% python3 -q
>>> import numpy as np
>>> from numpy import linalg as LA
>>> np.set_printoptions(precision=2, suppress=True, linewidth=100, legacy="1.25")
>>> mat = np.load("data.npy")
>>> mat
array([[ 0.3,  5.1,  0.1],
       [-0.9,  0.6, -0.1],
       [ 0.2, -3.6, -0.3]])
>>> np.round(LA.det(2 * mat), 2), np.round(LA.det(mat), 2)
(-10.63, -1.33)
>>> LA.eigvals(mat)
array([ 0.45+2.05j,  0.45-2.05j, -0.3 +0.j  ])
>>> np.poly(mat)
array([ 1.  , -0.6 ,  4.12,  1.33])
>>> rng = np.random.default_rng(82)
>>> z = rng.permutation(3)
>>> out = mat[:, z] * rng.choice([-1, 1], 3)
>>> out
array([[ 5.1,  0.1,  0.3],
       [ 0.6, -0.1, -0.9],
       [-3.6, -0.3,  0.2]])
>>> U, _, VT = LA.svd(mat.T @ out)
>>> np.round(U @ VT, 2) + 0
array([[0., 0., 1.],
       [1., 0., 0.],
       [0., 1., 0.]])
>>> z
array([1, 2, 0])
>>> data = np.load("layer15.npy")
>>> data
array([[ 0.66, -0.32,  0.3 ],
       [ 0.46, -0.21,  0.21],
       [ 0.3 ,  0.05,  0.15]])
>>> # null space of dimension 1
>>> np.argsort(-LA.norm(data, axis=0).round(6), kind="stable")[:3]
array([0, 2, 1])
>>> LA.cond(data) > 100
True
>>> LA.matrix_rank(data, rtol=0.1)
2
>>> [round(float(x), 2) for x in LA.svd(data, compute_uv=False)[:3]]
[1.01, 0.17, 0.0]
>>> out = data + rng.integers(-2, 3, (3, 2)) @ rng.integers(-2, 3, (2, 3))
>>> out
array([[-5.34, -2.32, -0.7 ],
       [ 2.46, -1.21, -2.79],
       [-3.7 , -1.95, -1.85]])
>>> out - data
array([[-6., -2., -1.],
       [ 2., -1., -3.],
       [-4., -2., -2.]])
>>> LA.matrix_rank(out - data, tol=1e-8)
2
>>> gram = data.T @ data
>>> LA.matrix_rank(gram)
2
>>> np.allclose(gram, gram.T)
True
>>> np.round(LA.eigvalsh(gram)[::-1], 2) + 0
array([1.01, 0.03, 0.  ])
>>> x = np.array([-4, -1, 1])
>>> (data * x).sum(axis=1)
array([-2.02, -1.42, -1.1 ])
>>> np.einsum("ij,j->i", data, x)
array([-2.02, -1.42, -1.1 ])
>>> LA.norm(data @ x) <= LA.norm(data, 2) * LA.norm(x) + 1e-9
True
>>> (data @ x).argmax()
2
>>> data @ (2 * x)
array([-4.04, -2.84, -2.2 ])
>>> data @ np.eye(3)[1]
array([-0.32, -0.21,  0.05])
